% ipython --no-banner

In [1]: import numpy as np

In [2]: np.set_printoptions(suppress=True, linewidth=100)

In [3]: M = np.loadtxt("x.csv", delimiter=",")

In [4]: M
Out[4]: 
array([[-2.69,  1.13,  0.27,  0.65],
       [-1.35, -2.04, -0.91, -1.48],
       [-2.41, -1.7 ,  0.12,  0.52],
       [ 2.54,  1.16,  0.42,  1.02],
       [-1.35, -0.42, -2.24,  1.4 ],
       [ 1.33, -2.47, -0.61, -0.87],
       [ 0.76, -0.86,  2.77, -0.15],
       [ 0.52, -1.57, -2.39, -0.75],
       [ 1.38,  1.58, -0.46,  2.1 ],
       [ 0.31, -0.35, -1.46,  2.58],
       [ 0.64, -2.42,  1.49, -0.72],
       [ 1.32, -1.89, -1.17,  1.53],
       [-0.78, -1.33,  2.42, -0.87],
       [-1.81,  1.44,  0.89, -1.69],
       [-1.58, -1.68, -1.72,  0.87],
       [-1.64, -2.46,  0.49,  0.23],
       [-1.38, -1.71, -1.15,  1.68],
       [-0.26,  0.31,  2.89, -0.71],
       [ 1.91,  2.21, -0.27, -0.64],
       [-1.55, -1.36,  1.8 ,  1.24],
       [-2.6 , -0.36, -1.16, -0.86],
       [ 1.07, -1.93, -0.45, -1.98],
       [-2.63, -0.91, -0.05, -1.12],
       [-2.41, -0.71, -1.6 ,  0.36],
       [-1.54, -1.95, -1.65,  0.26],
       [ 2.21, -0.29,  1.  , -1.74],
       [-0.12,  1.95,  1.04, -2.03],
       [-0.25, -1.75,  2.38,  0.42],
       [-2.53, -0.87,  0.74,  1.13]])

In [5]: Uu, sigma, Vt = np.linalg.svd(M, full_matrices=False)

In [6]: np.abs(Uu[:, 0]).round(6).argmax()
Out[6]: np.int64(2)

In [7]: np.round(Uu.T @ M @ Vt.T, 2) + 0
Out[7]: 
array([[10.13,  0.  ,  0.  ,  0.  ],
       [ 0.  ,  8.23,  0.  ,  0.  ],
       [ 0.  ,  0.  ,  7.3 ,  0.  ],
       [ 0.  ,  0.  ,  0.  ,  6.12]])

In [8]: np.round(Uu.T @ Uu, 2) + 0
Out[8]: 
array([[1., 0., 0., 0.],
       [0., 1., 0., 0.],
       [0., 0., 1., 0.],
       [0., 0., 0., 1.]])

In [9]: round(np.sqrt((sigma ** 2).sum()), 2), round(float(np.linalg.norm(M)), 2)
Out[9]: (np.float64(16.16), 16.16)

In [10]: np.round(np.abs(Vt[0]), 2)
Out[10]: array([0.74, 0.58, 0.3 , 0.16])

In [11]: (sigma > 1e-8).sum()
Out[11]: np.int64(4)

In [12]: E = np.array([[5, -1, 1], [0, -1, 0], [0, 2, 0]])

In [13]: E
Out[13]: 
array([[ 5, -1,  1],
       [ 0, -1,  0],
       [ 0,  2,  0]])

In [14]: Y = np.array([[2, 0], [1, -1]])

In [15]: C = np.kron(Y, E)

In [16]: C
Out[16]: 
array([[10, -2,  2,  0,  0,  0],
       [ 0, -2,  0,  0,  0,  0],
       [ 0,  4,  0,  0,  0,  0],
       [ 5, -1,  1, -5,  1, -1],
       [ 0, -1,  0,  0,  1,  0],
       [ 0,  2,  0,  0, -2,  0]])

In [17]: np.linalg.matrix_rank(C)
Out[17]: np.int64(4)

In [18]: vec = np.array([2, 1, 8])

In [19]: h = np.maximum(E @ vec, 0)

In [20]: np.maximum(E @ vec, 0) - np.maximum(-E @ vec, 0)
Out[20]: array([17, -1,  2])

In [21]: h
Out[21]: array([17,  0,  2])

In [22]: np.maximum(E @ (3 * vec), 0)
Out[22]: array([51,  0,  6])

In [23]: m1 = np.array([[1, 0], [-1, 1]])

In [24]: m1
Out[24]: 
array([[ 1,  0],
       [-1,  1]])

In [25]: rng = np.random.default_rng(734)

In [26]: Y = m1 + rng.integers(-2, 3, (2, 1)) @ rng.integers(-2, 3, (1, 2))

In [27]: Y
Out[27]: 
array([[ 2, -2],
       [-2,  3]])

In [28]: np.abs(Y - m1).sum(axis=1)
Out[28]: array([3, 3])

In [29]: Y - m1
Out[29]: 
array([[ 1, -2],
       [-1,  2]])

In [30]: np.linalg.matrix_rank(Y - m1, tol=1e-8)
Out[30]: np.int64(1)

In [31]: Q, evecs = np.linalg.qr(m1[:, :1])[0], np.linalg.qr(m1[:, 1:])[0]

In [32]: sigma = np.linalg.svd(Q.T @ evecs, compute_uv=False)

In [33]: np.round(np.linalg.norm(Q @ Q.T - evecs @ evecs.T, 2), 2)
Out[33]: np.float64(0.71)

In [34]: np.round(np.degrees(np.arccos(sigma.clip(0, 1))), 2)
Out[34]: array([45.])

In [35]: (m1 - m1.T) / 2
Out[35]: 
array([[ 0. ,  0.5],
       [-0.5,  0. ]])

In [36]: np.round(np.sort(np.abs(np.linalg.eigvals(m1))), 2)
Out[36]: array([1., 1.])

In [37]: np.allclose(m1 @ m1.T, m1.T @ m1)
Out[37]: False

In [38]: np.round(np.linalg.det(m1), 2)
Out[38]: np.float64(1.0)

In [39]: np.allclose(m1, m1.T)
Out[39]: False

In [40]: np.round(np.abs(np.linalg.eigvals(m1)).max(), 2)
Out[40]: np.float64(1.0)

In [41]: m1 @ m1
Out[41]: 
array([[ 1,  0],
       [-2,  1]])

In [42]: np.trace(m1)
Out[42]: np.int64(2)

In [43]: vec = np.array([-1, -2])

In [44]: y = m1 @ vec

In [45]: y
Out[45]: array([-1, -1])

In [46]: np.round(np.linalg.solve(m1, -3 * y), 2)
Out[46]: array([3., 6.])

In [47]: np.round(np.linalg.solve(m1, m1[:, 0]), 2)
Out[47]: array([1., 0.])

In [48]: X = np.loadtxt("a.csv", delimiter=",")

In [49]: X
Out[49]: 
array([[5., 1., 1., 1.],
       [1., 5., 1., 1.],
       [1., 1., 5., 1.],
       [1., 1., 1., 5.]])

In [50]: np.allclose(X, X.T)
Out[50]: True

In [51]: np.allclose(X @ X.T, X.T @ X)
Out[51]: True

In [52]: np.round(np.linalg.norm(M, axis=0), 2)
Out[52]: array([9.02, 8.39, 7.98, 6.75])

In [53]: np.round(np.linalg.norm(M, axis=1), 2)
Out[53]: 
array([3.  , 3.  , 3.  , 3.  , 3.  , 3.  , 3.  , 3.  , 3.  , 3.  , 3.  , 3.  , 3.  , 3.  , 3.01,
       3.01, 3.  , 3.  , 3.  , 3.  , 3.  , 3.  , 3.  , 3.  , 2.99, 3.  , 3.  , 2.99, 3.  ])

In [54]: round(np.linalg.norm(M) ** 2 / np.linalg.norm(M, 2) ** 2, 2)
Out[54]: np.float64(2.54)

In [55]: round(float(np.linalg.norm(M, 1)), 2), np.round(np.linalg.norm(M, np.inf), 2)
Out[55]: (42.87, np.float64(5.95))

In [56]: round(float(M[10] @ M[4]), 2)
Out[56]: -4.19

In [57]: round(float(np.linalg.norm(M, 2)), 2)
Out[57]: 10.13

In [58]: Uu, sigma, Vt = np.linalg.svd(X, full_matrices=False)

In [59]: np.round(Uu.T @ X @ Vt.T, 2) + 0
Out[59]: 
array([[8., 0., 0., 0.],
       [0., 4., 0., 0.],
       [0., 0., 4., 0.],
       [0., 0., 0., 4.]])

In [60]: sigma.round(2)
Out[60]: array([8., 4., 4., 4.])

In [61]: np.round(Uu.T @ Uu, 2) + 0
Out[61]: 
array([[1., 0., 0., 0.],
       [0., 1., 0., 0.],
       [0., 0., 1., 0.],
       [0., 0., 0., 1.]])

In [62]: np.allclose(Uu * sigma @ Vt, X)
Out[62]: True

In [63]: (sigma > 1e-8).sum()
Out[63]: np.int64(4)

In [64]: np.round(np.abs(Vt[0]), 2)
Out[64]: array([0.5, 0.5, 0.5, 0.5])

In [65]: np.round(np.sqrt((sigma ** 2).sum()), 2), round(float(np.linalg.norm(X)), 2)
Out[65]: (np.float64(10.58), 10.58)

In [66]: np.abs(Uu[:, 0]).round(6).argmax()
Out[66]: np.int64(0)

In [67]: vals, evecs = np.linalg.eigh(X)

In [68]: np.round(np.linalg.eigvalsh(X + 4 * np.eye(4)), 2)
Out[68]: array([ 8.,  8.,  8., 12.])

In [69]: vals.round(2)
Out[69]: array([4., 4., 4., 8.])

In [70]: np.round(np.abs(evecs[:, -1]), 2)
Out[70]: array([0.5, 0.5, 0.5, 0.5])

In [71]: np.abs(evecs[:, -1]).round(6).argmax()
Out[71]: np.int64(0)

In [72]: np.round(evecs @ np.diag(vals) @ evecs.T, 2)
Out[72]: 
array([[5., 1., 1., 1.],
       [1., 5., 1., 1.],
       [1., 1., 5., 1.],
       [1., 1., 1., 5.]])

In [73]: arr = np.loadtxt("sample1.csv", delimiter=",")

In [74]: arr
Out[74]: 
array([[-7.67,  0.14,  5.38, -3.49],
       [-7.69,  0.34, -6.13,  1.81],
       [-3.06, -0.64,  8.39, -4.46],
       [ 5.4 , -2.39, -3.56, -7.24],
       [-1.74,  6.43,  2.57,  7.  ],
       [ 5.35,  7.98,  2.31, -1.54],
       [ 5.29,  1.6 , -6.09, -5.7 ],
       [-7.97, -2.13, -2.86, -4.88],
       [-7.79,  0.57,  2.54, -5.7 ],
       [-9.06,  3.3 , -1.65,  2.1 ],
       [-2.72, -9.06,  2.45, -2.1 ],
       [ 9.29, -1.29, -0.44,  3.45],
       [-7.86, -3.45,  4.58, -2.3 ],
       [ 1.85, -9.51, -0.2 ,  2.45],
       [ 4.13,  3.6 ,  7.14, -4.36],
       [ 0.83,  4.6 ,  5.34,  7.04],
       [ 8.44, -1.05, -4.51, -2.71],
       [ 7.48,  5.16,  2.31, -3.46],
       [-0.04,  8.51, -0.01, -5.26],
       [ 0.05, -6.61,  7.4 , -1.26],
       [ 8.56,  0.04, -0.45,  5.15],
       [ 3.27, -4.36, -5.29, -6.51],
       [ 7.62, -5.21, -3.7 , -1.09],
       [ 2.71, -7.76,  4.46, -3.54],
       [ 5.08,  7.89, -3.46,  0.06],
       [-2.81, -1.48, -4.33,  8.44],
       [ 6.  , -7.16,  2.62,  2.43],
       [ 4.5 , -3.04,  8.05, -2.38],
       [-6.03,  5.19,  3.29, -5.08]])

In [75]: z = arr[:, 3] > np.median(arr[:, 3])

In [76]: f = arr[z].mean(axis=0) - arr[~z].mean(axis=0)

In [77]: ((arr - arr.mean(axis=0)) @ f > 0).astype(int)
Out[77]: array([0, 1, 0, 0, 1, 0, 0, 0, 0, 1, 0, 1, 0, 1, 0, 1, 1, 0, 0, 0, 1, 0, 1, 0, 1, 1, 1, 0, 0])

In [78]: round(float((((arr - arr.mean(axis=0)) @ f > 0) == z).mean()), 2)
Out[78]: 0.86

In [79]: z.astype(int)
Out[79]: array([0, 1, 0, 0, 1, 1, 0, 0, 0, 1, 1, 1, 0, 1, 0, 1, 0, 0, 0, 1, 1, 0, 1, 0, 1, 1, 1, 0, 0])

In [80]: np.argsort(-np.abs(f).round(6), kind="stable")
Out[80]: array([3, 2, 0, 1])

In [81]: cen = (arr - arr.mean(axis=0)) / arr.std(axis=0)

In [82]: np.round(cen.std(axis=0), 2)
Out[82]: array([1., 1., 1., 1.])

In [83]: c = np.linalg.lstsq(np.delete(cen, 1, axis=1), cen[:, 1])[0]

In [84]: np.abs(c).argmax()
Out[84]: np.int64(0)

In [85]: round(1 - np.var(cen[:, 1] - np.delete(cen, 1, axis=1) @ c), 2)
Out[85]: np.float64(0.0)

In [86]: c.round(2)
Out[86]: array([-0.05, -0.03,  0.04])

In [87]: vec = np.array([3, -3])

In [88]: m1 @ (2 * vec)
Out[88]: array([  6, -12])

In [89]: m1 @ np.eye(2)[0]
Out[89]: array([ 1., -1.])

In [90]: np.linalg.norm(m1 @ vec) <= np.linalg.norm(m1, 2) * np.linalg.norm(vec) + 1e-9
Out[90]: np.True_

In [91]: m1 @ vec
Out[91]: array([ 3, -6])

In [92]: arr.ravel(order="F")
Out[92]: 
array([-7.67, -7.69, -3.06,  5.4 , -1.74,  5.35,  5.29, -7.97, -7.79, -9.06, -2.72,  9.29, -7.86,
        1.85,  4.13,  0.83,  8.44,  7.48, -0.04,  0.05,  8.56,  3.27,  7.62,  2.71,  5.08, -2.81,
        6.  ,  4.5 , -6.03,  0.14,  0.34, -0.64, -2.39,  6.43,  7.98,  1.6 , -2.13,  0.57,  3.3 ,
       -9.06, -1.29, -3.45, -9.51,  3.6 ,  4.6 , -1.05,  5.16,  8.51, -6.61,  0.04, -4.36, -5.21,
       -7.76,  7.89, -1.48, -7.16, -3.04,  5.19,  5.38, -6.13,  8.39, -3.56,  2.57,  2.31, -6.09,
       -2.86,  2.54, -1.65,  2.45, -0.44,  4.58, -0.2 ,  7.14,  5.34, -4.51,  2.31, -0.01,  7.4 ,
       -0.45, -5.29, -3.7 ,  4.46, -3.46, -4.33,  2.62,  8.05,  3.29, -3.49,  1.81, -4.46, -7.24,
        7.  , -1.54, -5.7 , -4.88, -5.7 ,  2.1 , -2.1 ,  3.45, -2.3 ,  2.45, -4.36,  7.04, -2.71,
       -3.46, -5.26, -1.26,  5.15, -6.51, -1.09, -3.54,  0.06,  8.44,  2.43, -2.38, -5.08])

In [93]: arr.reshape(29, 5)
---------------------------------------------------------------------------
ValueError                                Traceback (most recent call last)
Cell In[93], line 1
----> 1 arr.reshape(29, 5)

ValueError: cannot reshape array of size 116 into shape (29,5)

In [94]: arr.reshape(2, -1)
Out[94]: 
array([[-7.67,  0.14,  5.38, -3.49, -7.69,  0.34, -6.13,  1.81, -3.06, -0.64,  8.39, -4.46,  5.4 ,
        -2.39, -3.56, -7.24, -1.74,  6.43,  2.57,  7.  ,  5.35,  7.98,  2.31, -1.54,  5.29,  1.6 ,
        -6.09, -5.7 , -7.97, -2.13, -2.86, -4.88, -7.79,  0.57,  2.54, -5.7 , -9.06,  3.3 , -1.65,
         2.1 , -2.72, -9.06,  2.45, -2.1 ,  9.29, -1.29, -0.44,  3.45, -7.86, -3.45,  4.58, -2.3 ,
         1.85, -9.51, -0.2 ,  2.45,  4.13,  3.6 ],
       [ 7.14, -4.36,  0.83,  4.6 ,  5.34,  7.04,  8.44, -1.05, -4.51, -2.71,  7.48,  5.16,  2.31,
        -3.46, -0.04,  8.51, -0.01, -5.26,  0.05, -6.61,  7.4 , -1.26,  8.56,  0.04, -0.45,  5.15,
         3.27, -4.36, -5.29, -6.51,  7.62, -5.21, -3.7 , -1.09,  2.71, -7.76,  4.46, -3.54,  5.08,
         7.89, -3.46,  0.06, -2.81, -1.48, -4.33,  8.44,  6.  , -7.16,  2.62,  2.43,  4.5 , -3.04,
         8.05, -2.38, -6.03,  5.19,  3.29, -5.08]])

In [95]: arr.reshape(-1, 2)
Out[95]: 
array([[-7.67,  0.14],
       [ 5.38, -3.49],
       [-7.69,  0.34],
       [-6.13,  1.81],
       [-3.06, -0.64],
       [ 8.39, -4.46],
       [ 5.4 , -2.39],
       [-3.56, -7.24],
       [-1.74,  6.43],
       [ 2.57,  7.  ],
       [ 5.35,  7.98],
       [ 2.31, -1.54],
       [ 5.29,  1.6 ],
       [-6.09, -5.7 ],
       [-7.97, -2.13],
       [-2.86, -4.88],
       [-7.79,  0.57],
       [ 2.54, -5.7 ],
       [-9.06,  3.3 ],
       [-1.65,  2.1 ],
       [-2.72, -9.06],
       [ 2.45, -2.1 ],
       [ 9.29, -1.29],
       [-0.44,  3.45],
       [-7.86, -3.45],
       [ 4.58, -2.3 ],
       [ 1.85, -9.51],
       [-0.2 ,  2.45],
       [ 4.13,  3.6 ],
       [ 7.14, -4.36],
       [ 0.83,  4.6 ],
       [ 5.34,  7.04],
       [ 8.44, -1.05],
       [-4.51, -2.71],
       [ 7.48,  5.16],
       [ 2.31, -3.46],
       [-0.04,  8.51],
       [-0.01, -5.26],
       [ 0.05, -6.61],
       [ 7.4 , -1.26],
       [ 8.56,  0.04],
       [-0.45,  5.15],
       [ 3.27, -4.36],
       [-5.29, -6.51],
       [ 7.62, -5.21],
       [-3.7 , -1.09],
       [ 2.71, -7.76],
       [ 4.46, -3.54],
       [ 5.08,  7.89],
       [-3.46,  0.06],
       [-2.81, -1.48],
       [-4.33,  8.44],
       [ 6.  , -7.16],
       [ 2.62,  2.43],
       [ 4.5 , -3.04],
       [ 8.05, -2.38],
       [-6.03,  5.19],
       [ 3.29, -5.08]])

In [96]: blk = arr.reshape(29, 2, -1)

In [97]: blk.shape
Out[97]: (29, 2, 2)

In [98]: blk[:, 0]
Out[98]: 
array([[-7.67,  0.14],
       [-7.69,  0.34],
       [-3.06, -0.64],
       [ 5.4 , -2.39],
       [-1.74,  6.43],
       [ 5.35,  7.98],
       [ 5.29,  1.6 ],
       [-7.97, -2.13],
       [-7.79,  0.57],
       [-9.06,  3.3 ],
       [-2.72, -9.06],
       [ 9.29, -1.29],
       [-7.86, -3.45],
       [ 1.85, -9.51],
       [ 4.13,  3.6 ],
       [ 0.83,  4.6 ],
       [ 8.44, -1.05],
       [ 7.48,  5.16],
       [-0.04,  8.51],
       [ 0.05, -6.61],
       [ 8.56,  0.04],
       [ 3.27, -4.36],
       [ 7.62, -5.21],
       [ 2.71, -7.76],
       [ 5.08,  7.89],
       [-2.81, -1.48],
       [ 6.  , -7.16],
       [ 4.5 , -3.04],
       [-6.03,  5.19]])

In [99]: np.einsum("ihd,jhd->hij", blk, blk).shape
Out[99]: (2, 29, 29)

In [100]: blk.transpose(1, 0, 2)
Out[100]: 
array([[[-7.67,  0.14],
        [-7.69,  0.34],
        [-3.06, -0.64],
        [ 5.4 , -2.39],
        [-1.74,  6.43],
        [ 5.35,  7.98],
        [ 5.29,  1.6 ],
        [-7.97, -2.13],
        [-7.79,  0.57],
        [-9.06,  3.3 ],
        [-2.72, -9.06],
        [ 9.29, -1.29],
        [-7.86, -3.45],
        [ 1.85, -9.51],
        [ 4.13,  3.6 ],
        [ 0.83,  4.6 ],
        [ 8.44, -1.05],
        [ 7.48,  5.16],
        [-0.04,  8.51],
        [ 0.05, -6.61],
        [ 8.56,  0.04],
        [ 3.27, -4.36],
        [ 7.62, -5.21],
        [ 2.71, -7.76],
        [ 5.08,  7.89],
        [-2.81, -1.48],
        [ 6.  , -7.16],
        [ 4.5 , -3.04],
        [-6.03,  5.19]],

       [[ 5.38, -3.49],
        [-6.13,  1.81],
        [ 8.39, -4.46],
        [-3.56, -7.24],
        [ 2.57,  7.  ],
        [ 2.31, -1.54],
        [-6.09, -5.7 ],
        [-2.86, -4.88],
        [ 2.54, -5.7 ],
        [-1.65,  2.1 ],
        [ 2.45, -2.1 ],
        [-0.44,  3.45],
        [ 4.58, -2.3 ],
        [-0.2 ,  2.45],
        [ 7.14, -4.36],
        [ 5.34,  7.04],
        [-4.51, -2.71],
        [ 2.31, -3.46],
        [-0.01, -5.26],
        [ 7.4 , -1.26],
        [-0.45,  5.15],
        [-5.29, -6.51],
        [-3.7 , -1.09],
        [ 4.46, -3.54],
        [-3.46,  0.06],
        [-4.33,  8.44],
        [ 2.62,  2.43],
        [ 8.05, -2.38],
        [ 3.29, -5.08]]])

In [101]: np.swapaxes(blk, 1, 2)[23]
Out[101]: 
array([[ 2.71,  4.46],
       [-7.76, -3.54]])
